>>> import numpy as np
>>> np.set_printoptions(precision=2, suppress=True, linewidth=200, floatmode="fixed")
>>> def rnd(a):
...     return np.round(a, 2) + 0
... 
>>> m1 = np.load("a.npy")
>>> print(m1)
[[ 9 -9  0  3]
 [-9  9  0 -3]
 [ 0  0  0  0]
 [ 3 -3  0  1]]
>>> ev, vecs = np.linalg.eigh(m1)
>>> x = np.array([4, 0, 3, 5])
>>> print(rnd(vecs * np.abs(ev) @ vecs.T))
[[ 9.00 -9.00  0.00  3.00]
 [-9.00  9.00  0.00 -3.00]
 [ 0.00  0.00  0.00  0.00]
 [ 3.00 -3.00  0.00  1.00]]
>>> W0 = np.load("x.npy")
>>> print(W0)
[[-3.00  1.00  0.00  0.00]
 [ 0.00 -3.00  1.00  0.00]
 [ 0.00  0.00 -3.00  1.00]
 [ 0.00  0.00  0.00 -3.00]]
>>> u, g = W0[1], W0[0]
>>> print(u @ g)
-3.0
>>> print(u @ u)
10.0
>>> pr = (u @ g) / (u @ u) * u
>>> print(rnd((g - pr) @ u))
0.0
>>> print(np.linalg.matrix_rank(np.outer(u, g)))
1
>>> print(rnd(np.linalg.norm(u + g) ** 2 + np.linalg.norm(u - g) ** 2))
40.0
>>> print(rnd(pr))
[ 0.00  0.90 -0.30  0.00]
>>> print(np.outer(u, g))
[[-0.00  0.00  0.00  0.00]
 [ 9.00 -3.00 -0.00 -0.00]
 [-3.00  1.00  0.00  0.00]
 [-0.00  0.00  0.00  0.00]]
>>> print(rnd(g - pr))
[-3.00  0.10  0.30  0.00]
>>> out = W0 / np.sqrt((W0 ** 2).mean(axis=1, keepdims=True))
>>> print(np.linalg.matrix_rank(out) == np.linalg.matrix_rank(W0))
True
>>> print(rnd(np.linalg.norm(out, axis=1)))
[2.00 2.00 2.00 2.00]
>>> print(out[3])
[ 0.00  0.00  0.00 -2.00]
>>> print(W0 - W0.mean(axis=1, keepdims=True))
[[-2.50  1.50  0.50  0.50]
 [ 0.50 -2.50  1.50  0.50]
 [ 0.50  0.50 -2.50  1.50]
 [ 0.75  0.75  0.75 -2.25]]
>>> rng = np.random.default_rng(998384)
>>> lab = rng.permutation(4)
>>> print(lab)
[2 3 0 1]
>>> out = W0[lab][:, lab]
>>> print(rnd(np.linalg.det(out)), rnd(np.linalg.det(W0[lab])))
81.0 81.0
>>> print(np.allclose(out, W0))
False
>>> print(np.diag(out))
[-3.00 -3.00 -3.00 -3.00]
>>> def softmax(z):
...     e = np.exp(z - z.max(axis=-1, keepdims=True))
...     return e / e.sum(axis=-1, keepdims=True)
... 
>>> print(softmax(W0).sum(axis=1))
[1.00 1.00 1.00 1.00]
>>> print(rnd(softmax(W0[1] + 5)))
[0.21 0.01 0.57 0.21]
>>> S = W0 @ W0.T / np.sqrt(4)
>>> print(rnd(softmax(S + np.triu(np.full(S.shape, -np.inf), 1))))
[[1.00 0.00 0.00 0.00]
 [0.00 1.00 0.00 0.00]
 [0.01 0.00 0.99 0.00]
 [0.01 0.01 0.00 0.98]]
>>> print(rnd(softmax(S)))
[[0.99 0.00 0.01 0.01]
 [0.00 0.99 0.00 0.01]
 [0.01 0.00 0.99 0.00]
 [0.01 0.01 0.00 0.98]]
>>> print(rnd(softmax(S)[1] @ W0))
[ 0.00 -2.97  0.99 -0.02]
>>> K = np.load("test9.npy")
>>> print(rnd(K))
[[-0.67 -0.21  0.43 -0.30 -0.48]
 [ 0.58 -0.21 -0.17 -0.20 -0.74]
 [-0.31 -0.28 -0.78 -0.44  0.14]
 [ 0.31  0.06  0.37 -0.79  0.36]
 [ 0.13 -0.91  0.20  0.20  0.27]]
>>> left, s, vt = np.linalg.svd(m1)
>>> print(np.argmax(s[:-1] / (s[1:] + 1e-6)) + 1)
1
>>> out = left[:, :1] @ np.diag(s[:1]) @ vt[:1]
>>> print(rnd(np.abs(m1 - out).max()))
0.0
>>> print(rnd(out))
[[ 9.00 -9.00  0.00  3.00]
 [-9.00  9.00  0.00 -3.00]
 [ 0.00  0.00  0.00  0.00]
 [ 3.00 -3.00  0.00  1.00]]
>>> print(np.linalg.matrix_rank(m1, rtol=0.05))
1
>>> print(np.linalg.matrix_rank(out))
1
>>> print(np.linalg.lstsq(out[:-1].T, out[-1])[2])
1
>>> print(rnd(np.trace(np.linalg.pinv(out) @ out)))
1.0
>>> print(np.allclose(out[:-1].T @ np.linalg.lstsq(out[:-1].T, out[-1])[0], out[-1]))
True
>>> print(np.unique(out.round(6), axis=0).shape)
(4, 4)
>>> x = np.array([6, -9, -3, 6, -8])
>>> target = K @ x
>>> print(rnd(target))
[-1.30 10.63 -0.84 -7.38  7.50]
>>> print(rnd(np.linalg.solve(K.T, K[3])))
[0.00 0.00 0.00 1.00 0.00]
>>> print(rnd(np.linalg.solve(K, K[:, 3])))
[0.00 0.00 0.00 1.00 0.00]
>>> print(rnd(np.linalg.solve(K, target)))
[ 6.00 -9.00 -3.00  6.00 -8.00]
>>> C = np.sign(np.array([[5, 5], [1, 3]]))
>>> out = (np.tril(C, -1) + np.eye(2)) @ (np.triu(C, 1) + np.eye(2))
>>> ev = np.array([-9, 3])
>>> F = np.rint(out * ev @ np.linalg.inv(out)) + 0
>>> print(F)
[[-21.00  12.00]
 [-24.00  15.00]]
>>> left, s, vt = np.linalg.svd(F)
>>> print(np.argmax(s[:-1] / (s[1:] + 1e-6)) + 1)
1
>>> out = left[:, :1] @ np.diag(s[:1]) @ vt[:1]
>>> print(np.linalg.matrix_rank(out))
1
>>> print(rnd(np.linalg.norm(F - out, 2)), rnd(s[1]))
0.73 0.73
>>> print(rnd(np.abs(F - out).max()))
0.47
>>> print(rnd(np.linalg.norm(F - out) / np.linalg.norm(F)))
0.02
>>> print(F.reshape(2, -1))
[[-21.00  12.00]
 [-24.00  15.00]]
>>> t3 = F.reshape(2, 2, -1)
>>> print(t3.transpose(1, 0, 2))
[[[-21.00]
  [-24.00]]

 [[ 12.00]
  [ 15.00]]]
>>> print(t3.sum(axis=1))
[[-9.00]
 [-9.00]]
>>> print(t3.shape)
(2, 2, 1)
>>> print(np.einsum("ihd,ihd->ih", t3, t3))
[[441.00 144.00]
 [576.00 225.00]]
